In [1]: import numpy as np

In [2]: np.set_printoptions(precision=2, suppress=True, linewidth=140)

In [3]: X = np.load("out2.npy")

In [4]: X
Out[4]: 
array([[-31.68, -43.56, -67.38, -67.21],
       [-30.15, -41.44, -64.39, -63.44],
       [-21.86, -30.03, -48.24, -43.6 ],
       [-16.21, -22.28, -37.23, -30.77],
       [ -5.67,  -7.91, -16.38,  -9.21],
       [ -1.13,  -1.74,  -6.37,  -1.72],
       [ -0.22,  -0.48,  -3.7 ,  -0.52],
       [  0.14,   0.05,  -1.97,  -0.1 ],
       [ -0.16,  -0.16,   0.39,   0.01],
       [ -0.63,  -0.66,   1.14,   0.13],
       [ -0.99,  -1.05,   1.57,   0.33],
       [ -1.71,  -1.82,   2.32,   0.99],
       [ -3.35,  -3.49,   4.2 ,   4.04],
       [ -7.33,  -6.37,  15.67,  29.84],
       [ -7.95,  -6.13,  21.85,  44.02],
       [ -8.15,  -5.19,  29.38,  61.1 ]])

In [5]: np.abs(np.diag(np.linalg.qr(X)[1])) > 1e-9
Out[5]: array([ True,  True,  True, False])

In [6]: X @ np.linalg.pinv(X) @ X
Out[6]: 
array([[-31.68, -43.56, -67.38, -67.21],
       [-30.15, -41.44, -64.39, -63.44],
       [-21.86, -30.03, -48.24, -43.6 ],
       [-16.21, -22.28, -37.23, -30.77],
       [ -5.67,  -7.91, -16.38,  -9.21],
       [ -1.13,  -1.74,  -6.37,  -1.72],
       [ -0.22,  -0.48,  -3.7 ,  -0.52],
       [  0.14,   0.05,  -1.97,  -0.1 ],
       [ -0.16,  -0.16,   0.39,   0.01],
       [ -0.63,  -0.66,   1.14,   0.13],
       [ -0.99,  -1.05,   1.57,   0.33],
       [ -1.71,  -1.82,   2.32,   0.99],
       [ -3.35,  -3.49,   4.2 ,   4.04],
       [ -7.33,  -6.37,  15.67,  29.84],
       [ -7.95,  -6.13,  21.85,  44.02],
       [ -8.15,  -5.19,  29.38,  61.1 ]])

In [7]: round(float(np.trace(np.linalg.pinv(X) @ X)), 2)
Out[7]: 3.0

In [8]: np.unique(X.round(6), axis=0).shape
Out[8]: (16, 4)

In [9]: z = X[:, 2] > np.median(X[:, 2])

In [10]: f = X[z].mean(axis=0) - X[~z].mean(axis=0)

In [11]: z.astype(int)
Out[11]: array([0, 0, 0, 0, 0, 0, 0, 0, 1, 1, 1, 1, 1, 1, 1, 1])

In [12]: f
Out[12]: array([ 9.56, 15.31, 40.27, 44.63])

In [13]: np.linalg.matrix_rank(X, rtol=0.1)
Out[13]: np.int64(2)

In [14]: np.argsort(-np.linalg.norm(X, axis=0).round(6), kind="stable")[:3]
Out[14]: array([3, 2, 1])

In [15]: np.linalg.cond(X) > 100
Out[15]: np.True_

In [16]: [round(float(x), 2) for x in np.linalg.svd(X, compute_uv=False)[:3]]
Out[16]: [191.87, 59.86, 9.14]

In [17]: M = np.array([[2, 0, 0, 0], [0, -1, 0, 0], [0, 0, 1, 0], [0, 0, 0, -1]])

In [18]: Uu, s, Vh = np.linalg.svd(M, full_matrices=False)

In [19]: Uu.T @ M @ Vh.T
Out[19]: 
array([[2., 0., 0., 0.],
       [0., 1., 0., 0.],
       [0., 0., 1., 0.],
       [0., 0., 0., 1.]])

In [20]: np.abs(Uu[:, 0]).round(6).argmax()
Out[20]: np.int64(0)

In [21]: vals, vecs = np.linalg.eig(M)

In [22]: np.sort(np.linalg.eigvals(M @ M))
Out[22]: array([1., 1., 1., 4.])

In [23]: np.sort(np.linalg.eigvals(M.T))
Out[23]: array([-1., -1.,  1.,  2.])

In [24]: vals
Out[24]: array([ 2., -1.,  1., -1.])

In [25]: K = np.load("block14.npy")

In [26]: K
Out[26]: 
array([[ 1.  ,  0.  ,  0.  ,  0.  ,  0.  ,  0.  ,  0.  ,  0.  ],
       [ 0.  ,  1.  ,  0.  ,  0.  ,  0.  ,  0.  ,  0.  ,  0.  ],
       [ 0.  ,  0.  ,  1.  ,  0.  ,  0.  ,  0.  ,  0.  ,  0.  ],
       [ 0.  ,  0.  ,  0.  ,  1.  ,  0.  ,  0.  ,  0.  ,  0.  ],
       [ 0.  ,  0.  ,  0.  ,  0.  ,  1.  ,  0.  ,  0.  ,  0.  ],
       [ 0.  ,  0.  ,  0.  ,  0.  ,  0.  ,  0.29, -0.96,  0.  ],
       [ 0.  ,  0.  ,  0.  ,  0.  ,  0.  ,  0.96,  0.29,  0.  ],
       [ 0.  ,  0.  ,  0.  ,  0.  ,  0.  ,  0.  ,  0.  ,  1.  ]])

In [27]: x = np.array([-2, 2, 2, -2, 0, -1, 2, 1])

In [28]: rhs = K @ x

In [29]: rhs
Out[29]: array([-2.  ,  2.  ,  2.  , -2.  ,  0.  , -2.2 , -0.37,  1.  ])

In [30]: np.linalg.solve(K, 4 * rhs)
Out[30]: array([-8.,  8.,  8., -8.,  0., -4.,  8.,  4.])

In [31]: np.linalg.solve(K, rhs)
Out[31]: array([-2.,  2.,  2., -2.,  0., -1.,  2.,  1.])

In [32]: np.round(np.linalg.solve(K.T, K[5]), 2) + 0
Out[32]: array([0., 0., 0., 0., 0., 1., 0., 0.])

In [33]: A2 = K / np.linalg.norm(K, axis=1, keepdims=True)

In [34]: gram = A2 @ A2.T

In [35]: (np.abs(gram) > 0.9).astype(int)
Out[35]: 
array([[1, 0, 0, 0, 0, 0, 0, 0],
       [0, 1, 0, 0, 0, 0, 0, 0],
       [0, 0, 1, 0, 0, 0, 0, 0],
       [0, 0, 0, 1, 0, 0, 0, 0],
       [0, 0, 0, 0, 1, 0, 0, 0],
       [0, 0, 0, 0, 0, 1, 0, 0],
       [0, 0, 0, 0, 0, 0, 1, 0],
       [0, 0, 0, 0, 0, 0, 0, 1]])

In [36]: np.linalg.norm(A2, axis=1)
Out[36]: array([1., 1., 1., 1., 1., 1., 1., 1.])

In [37]: np.degrees(np.arccos(np.clip(gram[2, 0], -1, 1)))
Out[37]: np.float64(90.0)

In [38]: m1 = np.load("layer16.npy")

In [39]: m1
Out[39]: 
array([[0, 4, 1, 5, 0, 5, 7],
       [2, 7, 1, 2, 0, 7, 6],
       [2, 6, 7, 4, 5, 4, 7],
       [8, 3, 1, 2, 5, 5, 0],
       [6, 1, 2, 1, 1, 8, 3],
       [2, 5, 4, 1, 0, 3, 4],
       [5, 7, 4, 0, 6, 0, 5]])

In [40]: rng = np.random.default_rng(53)

In [41]: z = rng.permutation(7)

In [42]: z
Out[42]: array([4, 1, 6, 0, 2, 5, 3])

In [43]: A2 = m1[z][:, z]

In [44]: np.diag(A2)
Out[44]: array([1, 7, 5, 0, 7, 3, 2])

In [45]: np.trace(A2)
Out[45]: np.int64(25)

In [46]: A2
Out[46]: 
array([[1, 1, 3, 6, 2, 8, 1],
       [0, 7, 6, 2, 1, 7, 2],
       [6, 7, 5, 5, 4, 0, 0],
       [0, 4, 7, 0, 1, 5, 5],
       [5, 6, 7, 2, 7, 4, 4],
       [0, 5, 4, 2, 4, 3, 1],
       [5, 3, 0, 8, 1, 5, 2]])

In [47]: np.allclose(A2, m1)
Out[47]: False

In [48]: np.sort(np.abs(np.linalg.eigvals(A2)))
Out[48]: array([ 2.37,  4.09,  4.09,  4.25,  4.25,  6.81, 24.81])

In [49]: round(np.linalg.det(A2), 2), np.round(np.linalg.det(m1[z]), 2)
Out[49]: (np.float64(-121594.0), np.float64(-121594.0))

In [50]: A2 = m1 / np.linalg.norm(m1, axis=1, keepdims=True)

In [51]: gram = A2 @ A2.T

In [52]: round(float(np.degrees(np.arccos(np.clip(gram[1, 3], -1, 1)))), 2)
Out[52]: 55.31

In [53]: (gram - 2 * np.eye(7)).round(6).argmax(axis=1)
Out[53]: array([1, 0, 5, 4, 3, 2, 2])

In [54]: np.linalg.norm(A2, axis=1)
Out[54]: array([1., 1., 1., 1., 1., 1., 1.])

In [55]: (np.abs(gram) > 0.9).astype(int)
Out[55]: 
array([[1, 1, 0, 0, 0, 0, 0],
       [1, 1, 0, 0, 0, 0, 0],
       [0, 0, 1, 0, 0, 1, 0],
       [0, 0, 0, 1, 0, 0, 0],
       [0, 0, 0, 0, 1, 0, 0],
       [0, 0, 1, 0, 0, 1, 0],
       [0, 0, 0, 0, 0, 0, 1]])

In [56]: np.argwhere(np.triu(np.abs(gram) > 0.95, 1))
Out[56]: array([], shape=(0, 2), dtype=int64)

In [57]: E = np.loadtxt("m.csv", delimiter=",")

In [58]: E
Out[58]: 
array([[ 4.33,  2.64,  0.39, -0.25],
       [ 2.64,  5.34, -1.07, -1.84],
       [ 0.39, -1.07,  1.92, -0.95],
       [-0.25, -1.84, -0.95,  2.4 ]])

In [59]: Uu, s, Vh = np.linalg.svd(E)

In [60]: vecs = Vh[:(s > 1e-8).sum()]

In [61]: x = E[0] + -2 * E[3] + rng.integers(2) * np.eye(4)[1]

In [62]: x
Out[62]: array([ 4.82,  7.32,  2.29, -5.05])

In [63]: np.linalg.matrix_rank(np.vstack([E, x]))
Out[63]: np.int64(4)

In [64]: vecs.T @ vecs
Out[64]: 
array([[ 0.91,  0.14,  0.19,  0.17],
       [ 0.14,  0.78, -0.28, -0.27],
       [ 0.19, -0.28,  0.64, -0.34],
       [ 0.17, -0.27, -0.34,  0.68]])

In [65]: z = rng.integers(0, 3, 7)

In [66]: A = np.array([[0, 3, 0, 3, 3, 3, 2],
    ...:     [1, 0, 2, 3, 2, 0, 1],
    ...:     [3, 1, 2, 1, 0, 3, 2],
    ...:     [2, 2, 3, 3, 1, 1, 0],
    ...:     [3, 1, 3, 0, 3, 3, 0],
    ...:     [0, 1, 3, 2, 0, 2, 0],
    ...:     [2, 0, 3, 0, 0, 0, 0]]) * (z[:, None] == z)

In [67]: A
Out[67]: 
array([[0, 0, 0, 3, 0, 0, 0],
       [0, 0, 2, 0, 0, 0, 1],
       [0, 1, 2, 0, 0, 0, 2],
       [2, 0, 0, 3, 0, 0, 0],
       [0, 0, 0, 0, 3, 3, 0],
       [0, 0, 0, 0, 0, 2, 0],
       [0, 0, 3, 0, 0, 0, 0]])

In [68]: f, r1 = A[0], A[5]

In [69]: f @ f
Out[69]: np.int64(9)

In [70]: f @ r1
Out[70]: np.int64(0)

In [71]: pr = (f @ r1) / (f @ f) * f

In [72]: round(float(np.linalg.norm(f + r1) ** 2 + np.linalg.norm(f - r1) ** 2), 2)
Out[72]: 26.0

In [73]: np.linalg.matrix_rank(np.outer(f, r1))
Out[73]: np.int64(1)
